$ ipython --no-banner

In [1]: import numpy as np

In [2]: import numpy.linalg as la

In [3]: np.set_printoptions(precision=2, suppress=True, linewidth=140, floatmode="fixed")

In [4]: def rnd(a):
   ...:     return np.round(a, 2) + 0
   ...: 

In [5]: X = np.array([[-1, 1, 0, -2, 2, 1], [0, 0, 2, 2, -2, -2], [-2, 1, 1, -2, 2, 1]])

In [6]: X
Out[6]: 
array([[-1,  1,  0, -2,  2,  1],
       [ 0,  0,  2,  2, -2, -2],
       [-2,  1,  1, -2,  2,  1]])

In [7]: X.reshape(2, -1)
Out[7]: 
array([[-1,  1,  0, -2,  2,  1,  0,  0,  2],
       [ 2, -2, -2, -2,  1,  1, -2,  2,  1]])

In [8]: print(X.ravel(order="F"))
[-1  0 -2  1  0  1  0  2  1 -2  2 -2  2 -2  2  1 -2  1]

In [9]: blk = X.reshape(3, 2, -1)

In [10]: blk[:, 0]
Out[10]: 
array([[-1,  1,  0],
       [ 0,  0,  2],
       [-2,  1,  1]])

In [11]: print(np.einsum("ihd,jhd->hij", blk, blk).shape)
(2, 3, 3)

In [12]: blk.sum(axis=1)
Out[12]: 
array([[-3,  3,  1],
       [ 2, -2,  0],
       [-4,  3,  2]])

In [13]: blk.shape
Out[13]: (3, 2, 3)

In [14]: print(blk.transpose(1, 0, 2))
[[[-1  1  0]
  [ 0  0  2]
  [-2  1  1]]

 [[-2  2  1]
  [ 2 -2 -2]
  [-2  2  1]]]

In [15]: E = np.load("out5.npy")

In [16]: E
Out[16]: 
array([[ 3,  4,  3,  4],
       [-8,  3, -8,  3],
       [ 3,  4,  3,  4],
       [-8,  3, -8,  3]])

In [17]: rank = la.matrix_rank(E)

In [18]: rank
Out[18]: np.int64(2)

In [19]: N = la.svd(E)[2][rank:].T

In [20]: print(rnd(E @ N))
[[0.00 0.00]
 [0.00 0.00]
 [0.00 0.00]
 [0.00 0.00]]

In [21]: la.matrix_rank(E.T @ E), la.matrix_rank(E @ E.T)
Out[21]: (np.int64(2), np.int64(2))

In [22]: [int(la.matrix_rank(E[:, :j + 1])) for j in range(4)]
Out[22]: [1, 2, 2, 2]

In [23]: [int(la.matrix_rank(np.delete(E, i, axis=0))) for i in range(4)]
Out[23]: [2, 2, 2, 2]

In [24]: N.shape
Out[24]: (4, 2)
